In [1]: import numpy as np

In [2]: from numpy import linalg as LA

In [3]: np.set_printoptions(suppress=True, linewidth=140)

In [4]: q, _ = LA.qr(np.array([[-1.6, 0.8, 0.1, -0.3],
   ...:     [0.5, -1.0, 0.0, -0.2],
   ...:     [-0.5, 0.0, 0.7, -1.1],
   ...:     [0.3, 0.4, 0.5, -0.5]]))

In [5]: evals = np.array([-2, 1, -9, -9])

In [6]: J = q @ np.diag(evals) @ q.T

In [7]: J.round(2)
Out[7]: 
array([[-3.29, -1.43,  1.9 , -1.33],
       [-1.43, -2.58,  1.54, -4.11],
       [ 1.9 ,  1.54, -7.69, -1.92],
       [-1.33, -4.11, -1.92, -5.43]])

In [8]: # equal to its transpose

In [9]: blk = np.stack([J, 5 * J, J[::-1]])

In [10]: np.round(LA.det(blk), 2)
Out[10]: array([   -162., -101250.,    -162.])

In [11]: LA.matrix_rank(blk)
Out[11]: array([4, 4, 4])

In [12]: (blk @ J.T).shape
Out[12]: (3, 4, 4)

In [13]: evals, vecs = LA.eig(J)

In [14]: np.round(np.prod(evals), 2)
Out[14]: np.float64(-162.0)

In [15]: np.round(np.sort(LA.eigvals(J.T)), 2)
Out[15]: array([-9., -9., -2.,  1.])

In [16]: w1 = np.array([[3, 3, 0, 0, 2], [2, 2, 0, 0, 2], [2, 0, 1, 0, 0], [3, 1, 0, 1, 0]])

In [17]: coef = np.array([2, -2, -2, -3, 1])

In [18]: hid = np.maximum(J @ w1 + coef, 0)

In [19]: (hid > 0).astype(int)
Out[19]: 
array([[0, 0, 0, 0, 0],
       [0, 0, 0, 0, 0],
       [0, 1, 0, 0, 1],
       [0, 0, 0, 0, 0]])

In [20]: (hid > 0).mean(axis=0)
Out[20]: array([0.  , 0.25, 0.  , 0.  , 0.25])

In [21]: W2 = np.array([[3, -2, 2], [2, 3, 2], [-3, 1, -3], [-3, -3, -3], [2, 1, -2]])

In [22]: (hid @ W2).round(6).argmax(axis=1)
Out[22]: array([0, 0, 0, 0])

In [23]: m1 = np.load("sample18.npy")

In [24]: m1
Out[24]: 
array([[ 0.,  0., -2.,  2.,  2., -1., -2.,  2.],
       [ 0.,  0.,  0.,  0.,  0.,  0.,  0.,  0.],
       [-2.,  0.,  0.,  0.,  0.,  0.,  0.,  0.],
       [ 2.,  0.,  0.,  0.,  0.,  0.,  0.,  0.],
       [ 2.,  0.,  0.,  0.,  0.,  0.,  0.,  0.],
       [-1.,  0.,  0.,  0.,  0.,  0.,  0.,  0.],
       [-2.,  0.,  0.,  0.,  0.,  0.,  0.,  0.],
       [ 2.,  0.,  0.,  0.,  0.,  0.,  0.,  0.]])

In [25]: np.unique(m1.round(6), axis=0).shape
Out[25]: (5, 8)

In [26]: m1.reshape(2, -1)
Out[26]: 
array([[ 0.,  0., -2.,  2.,  2., -1., -2.,  2.,  0.,  0.,  0.,  0.,  0.,  0.,  0.,  0., -2.,  0.,  0.,  0.,  0.,  0.,  0.,  0.,  2.,  0.,
         0.,  0.,  0.,  0.,  0.,  0.],
       [ 2.,  0.,  0.,  0.,  0.,  0.,  0.,  0., -1.,  0.,  0.,  0.,  0.,  0.,  0.,  0., -2.,  0.,  0.,  0.,  0.,  0.,  0.,  0.,  2.,  0.,
         0.,  0.,  0.,  0.,  0.,  0.]])

In [27]: m1.reshape(-1, 2)
Out[27]: 
array([[ 0.,  0.],
       [-2.,  2.],
       [ 2., -1.],
       [-2.,  2.],
       [ 0.,  0.],
       [ 0.,  0.],
       [ 0.,  0.],
       [ 0.,  0.],
       [-2.,  0.],
       [ 0.,  0.],
       [ 0.,  0.],
       [ 0.,  0.],
       [ 2.,  0.],
       [ 0.,  0.],
       [ 0.,  0.],
       [ 0.,  0.],
       [ 2.,  0.],
       [ 0.,  0.],
       [ 0.,  0.],
       [ 0.,  0.],
       [-1.,  0.],
       [ 0.,  0.],
       [ 0.,  0.],
       [ 0.,  0.],
       [-2.,  0.],
       [ 0.,  0.],
       [ 0.,  0.],
       [ 0.,  0.],
       [ 2.,  0.],
       [ 0.,  0.],
       [ 0.,  0.],
       [ 0.,  0.]])

In [28]: blk = m1.reshape(8, 2, -1)

In [29]: blk.transpose(1, 0, 2)
Out[29]: 
array([[[ 0.,  0., -2.,  2.],
        [ 0.,  0.,  0.,  0.],
        [-2.,  0.,  0.,  0.],
        [ 2.,  0.,  0.,  0.],
        [ 2.,  0.,  0.,  0.],
        [-1.,  0.,  0.,  0.],
        [-2.,  0.,  0.,  0.],
        [ 2.,  0.,  0.,  0.]],

       [[ 2., -1., -2.,  2.],
        [ 0.,  0.,  0.,  0.],
        [ 0.,  0.,  0.,  0.],
        [ 0.,  0.,  0.,  0.],
        [ 0.,  0.,  0.,  0.],
        [ 0.,  0.,  0.,  0.],
        [ 0.,  0.,  0.,  0.],
        [ 0.,  0.,  0.,  0.]]])

In [30]: np.einsum("ihd,ihd->ih", blk, blk)
Out[30]: 
array([[ 8., 13.],
       [ 0.,  0.],
       [ 4.,  0.],
       [ 4.,  0.],
       [ 4.,  0.],
       [ 1.,  0.],
       [ 4.,  0.],
       [ 4.,  0.]])

In [31]: blk[:, 0]
Out[31]: 
array([[ 0.,  0., -2.,  2.],
       [ 0.,  0.,  0.,  0.],
       [-2.,  0.,  0.,  0.],
       [ 2.,  0.,  0.,  0.],
       [ 2.,  0.,  0.,  0.],
       [-1.,  0.,  0.,  0.],
       [-2.,  0.,  0.,  0.],
       [ 2.,  0.,  0.,  0.]])

In [32]: np.swapaxes(blk, 1, 2)[1]
Out[32]: 
array([[0., 0.],
       [0., 0.],
       [0., 0.],
       [0., 0.]])

In [33]: w1 = np.array([[7, -3, 0, 3],
    ...:     [-6, -4, 4, 9],
    ...:     [-2, 1, -5, -5],
    ...:     [6, 5, 2, 7],
    ...:     [-3, 6, 3, 2],
    ...:     [-1, -6, 3, -5],
    ...:     [-4, 2, 4, 4],
    ...:     [2, 3, 0, 8]])

In [34]: coef = np.array([2, -1, 0, -3])

In [35]: hid = np.maximum(m1 @ w1 + coef, 0)

In [36]: np.round((hid > 0).mean(axis=0), 2)
Out[36]: array([0.62, 0.5 , 0.12, 0.5 ])

In [37]: LA.matrix_rank(hid)
Out[37]: np.int64(4)

In [38]: W2 = np.array([[1, 3], [3, 1], [1, 2], [3, 2]])

In [39]: (hid @ W2).round(6).argmax(axis=1)
Out[39]: array([0, 1, 0, 1, 1, 0, 0, 1])

In [40]: left, s, vt = LA.svd(m1)

In [41]: s.round(2) + 0
Out[41]: array([4.58, 4.58, 0.  , 0.  , 0.  , 0.  , 0.  , 0.  ])

In [42]: B = left[:, :2] @ np.diag(s[:2]) @ vt[:2]

In [43]: LA.matrix_rank(m1, rtol=0.05)
Out[43]: np.int64(2)

In [44]: round(float(LA.norm(m1 - B, 2)), 2), np.round(s[2], 2)
Out[44]: (0.0, np.float64(0.0))

In [45]: np.round(LA.norm(m1 - B) / LA.norm(m1), 2)
Out[45]: np.float64(0.0)

In [46]: evals, vecs = LA.eigh(m1)

In [47]: x0 = np.array([4, 4, 3, 3, 2, 2, 5, 0])

In [48]: np.abs(m1).sum(axis=1).max(), np.round(np.abs(evals).max(), 2)
Out[48]: (np.float64(11.0), np.float64(4.58))

In [49]: np.round(vecs * np.maximum(evals, 0) @ vecs.T, 2)
Out[49]: 
array([[ 2.29,  0.  , -1.  ,  1.  ,  1.  , -0.5 , -1.  ,  1.  ],
       [ 0.  ,  0.  ,  0.  ,  0.  ,  0.  ,  0.  ,  0.  ,  0.  ],
       [-1.  ,  0.  ,  0.44, -0.44, -0.44,  0.22,  0.44, -0.44],
       [ 1.  ,  0.  , -0.44,  0.44,  0.44, -0.22, -0.44,  0.44],
       [ 1.  ,  0.  , -0.44,  0.44,  0.44, -0.22, -0.44,  0.44],
       [-0.5 ,  0.  ,  0.22, -0.22, -0.22,  0.11,  0.22, -0.22],
       [-1.  ,  0.  ,  0.44, -0.44, -0.44,  0.22,  0.44, -0.44],
       [ 1.  ,  0.  , -0.44,  0.44,  0.44, -0.22, -0.44,  0.44]])

In [50]: x0 @ m1 @ x0
Out[50]: np.float64(-64.0)

In [51]: arr = np.load("case8.npy")

In [52]: arr
Out[52]: 
array([[1, 0, 3, 0],
       [0, 0, 0, 1],
       [2, 0, 1, 0],
       [0, 3, 0, 2]])

In [53]: # 2 blocks once reordered

In [54]: B = arr[0, 0] * arr[1:] - np.outer(arr[1:, 0], arr[0])

In [55]: B
Out[55]: 
array([[ 0,  0,  0,  1],
       [ 0,  0, -5,  0],
       [ 0,  3,  0,  2]])

In [56]: arr[:, 0] / arr[0, 0]
Out[56]: array([1., 0., 2., 0.])

In [57]: LA.matrix_rank(B), LA.matrix_rank(arr)
Out[57]: (np.int64(3), np.int64(4))

In [58]: u = np.array([1, 4, 2, 1])

In [59]: B = arr + np.outer(u, np.eye(4)[1])

In [60]: LA.matrix_rank(B - arr)
Out[60]: np.int64(1)

In [61]: W0 = np.load("out11.npy")

In [62]: W0
Out[62]: 
array([[ 0, -1,  0,  0],
       [-3,  3,  0,  0],
       [ 0,  0,  0, -1],
       [ 0,  0, -3,  3]])

In [63]: q = W0.astype(float).copy()

In [64]: for j in range(4):
    ...:     q[:, j] -= q[:, :j] @ (q[:, :j].T @ q[:, j])
    ...:     q[:, j] /= LA.norm(q[:, j])
    ...: 

In [65]: q.T @ q
Out[65]: 
array([[1., 0., 0., 0.],
       [0., 1., 0., 0.],
       [0., 0., 1., 0.],
       [0., 0., 0., 1.]])

In [66]: q.T @ W0
Out[66]: 
array([[ 3., -3.,  0.,  0.],
       [ 0.,  1.,  0.,  0.],
       [ 0.,  0.,  3., -3.],
       [ 0.,  0.,  0.,  1.]])

In [67]: q
Out[67]: 
array([[ 0., -1.,  0.,  0.],
       [-1.,  0.,  0.,  0.],
       [ 0.,  0.,  0., -1.],
       [ 0.,  0., -1.,  0.]])

In [68]: W0 @ W0
Out[68]: 
array([[ 3, -3,  0,  0],
       [-9, 12,  0,  0],
       [ 0,  0,  3, -3],
       [ 0,  0, -9, 12]])

In [69]: (LA.matrix_power((W0 != 0) + (W0.T != 0) + np.eye(4), 4) > 0).astype(int)
Out[69]: 
array([[1, 1, 0, 0],
       [1, 1, 0, 0],
       [0, 0, 1, 1],
       [0, 0, 1, 1]])

In [70]: rng = np.random.default_rng(280311)

In [71]: lab = rng.permutation(4)

In [72]: lab
Out[72]: array([2, 3, 1, 0])

In [73]: B = W0[lab][:, lab]

In [74]: np.round(np.sort(np.abs(LA.eigvals(B))), 2)
Out[74]: array([0.79, 0.79, 3.79, 3.79])

In [75]: np.diag(B)
Out[75]: array([0, 3, 3, 0])

In [76]: np.trace(B)
Out[76]: np.int64(6)

In [77]: np.unravel_index(np.abs(W0).argmax(), W0.shape)
Out[77]: (np.int64(1), np.int64(0))

In [78]: np.abs(W0).max()
Out[78]: np.int64(3)

In [79]: np.count_nonzero(W0)
Out[79]: np.int64(6)

In [80]: F = np.array([[5, 5, 5, 5, 5, 5, 5],
    ...:     [5, 10, 10, 10, 10, 10, 10],
    ...:     [5, 10, 15, 15, 15, 15, 15],
    ...:     [5, 10, 15, 20, 20, 20, 20],
    ...:     [5, 10, 15, 20, 25, 25, 25],
    ...:     [5, 10, 15, 20, 25, 30, 30],
    ...:     [5, 10, 15, 20, 25, 30, 35]])

In [81]: (LA.matrix_power((m1 != 0) + (m1.T != 0) + np.eye(8), 8) > 0).astype(int)
Out[81]: 
array([[1, 0, 1, 1, 1, 1, 1, 1],
       [0, 1, 0, 0, 0, 0, 0, 0],
       [1, 0, 1, 1, 1, 1, 1, 1],
       [1, 0, 1, 1, 1, 1, 1, 1],
       [1, 0, 1, 1, 1, 1, 1, 1],
       [1, 0, 1, 1, 1, 1, 1, 1],
       [1, 0, 1, 1, 1, 1, 1, 1],
       [1, 0, 1, 1, 1, 1, 1, 1]])

In [82]: np.flatnonzero(LA.matrix_power((m1 != 0) + (m1.T != 0) + np.eye(8), 8)[0])
Out[82]: array([0, 2, 3, 4, 5, 6, 7])

In [83]: (m1 != 0).astype(int)
Out[83]: 
array([[0, 0, 1, 1, 1, 1, 1, 1],
       [0, 0, 0, 0, 0, 0, 0, 0],
       [1, 0, 0, 0, 0, 0, 0, 0],
       [1, 0, 0, 0, 0, 0, 0, 0],
       [1, 0, 0, 0, 0, 0, 0, 0],
       [1, 0, 0, 0, 0, 0, 0, 0],
       [1, 0, 0, 0, 0, 0, 0, 0],
       [1, 0, 0, 0, 0, 0, 0, 0]])

In [84]: round(float(LA.det(m1)), 2)
Out[84]: 0.0

In [85]: w1 = np.array([[0, 1], [-8, 3], [8, -6], [-5, 3], [-7, -4], [2, 3], [6, -9]])

In [86]: coef = np.array([3, -1])

In [87]: hid = np.maximum(F @ w1 + coef, 0)

In [88]: LA.matrix_rank(hid)
Out[88]: np.int64(1)

In [89]: hid
Out[89]: 
array([[ 0,  0],
       [ 0,  0],
       [ 0,  0],
       [ 0,  0],
       [ 0,  0],
       [ 8,  0],
       [38,  0]])

In [90]: W2 = np.array([[3, -2], [-4, 3]])

In [91]: hid @ W2
Out[91]: 
array([[  0,   0],
       [  0,   0],
       [  0,   0],
       [  0,   0],
       [  0,   0],
       [ 24, -16],
       [114, -76]])

In [92]: w1 @ W2
Out[92]: 
array([[ -4,   3],
       [-36,  25],
       [ 48, -34],
       [-27,  19],
       [ -5,   2],
       [ -6,   5],
       [ 54, -39]])

In [93]: left, s, vt = LA.svd(hid)

In [94]: vecs = vt[:(s > 1e-8).sum()]

In [95]: x0 = hid[6] + -2 * hid[2] + rng.integers(2) * np.eye(2)[0]

In [96]: x0
Out[96]: array([39.,  0.])

In [97]: vecs.T @ vecs
Out[97]: 
array([[1., 0.],
       [0., 0.]])

In [98]: LA.matrix_rank(np.vstack([hid, x0]))
Out[98]: np.int64(1)

In [99]: np.allclose(vecs.T @ vecs @ x0, x0)
Out[99]: True

In [100]: np.diag(vecs.T @ vecs)
Out[100]: array([1., 0.])
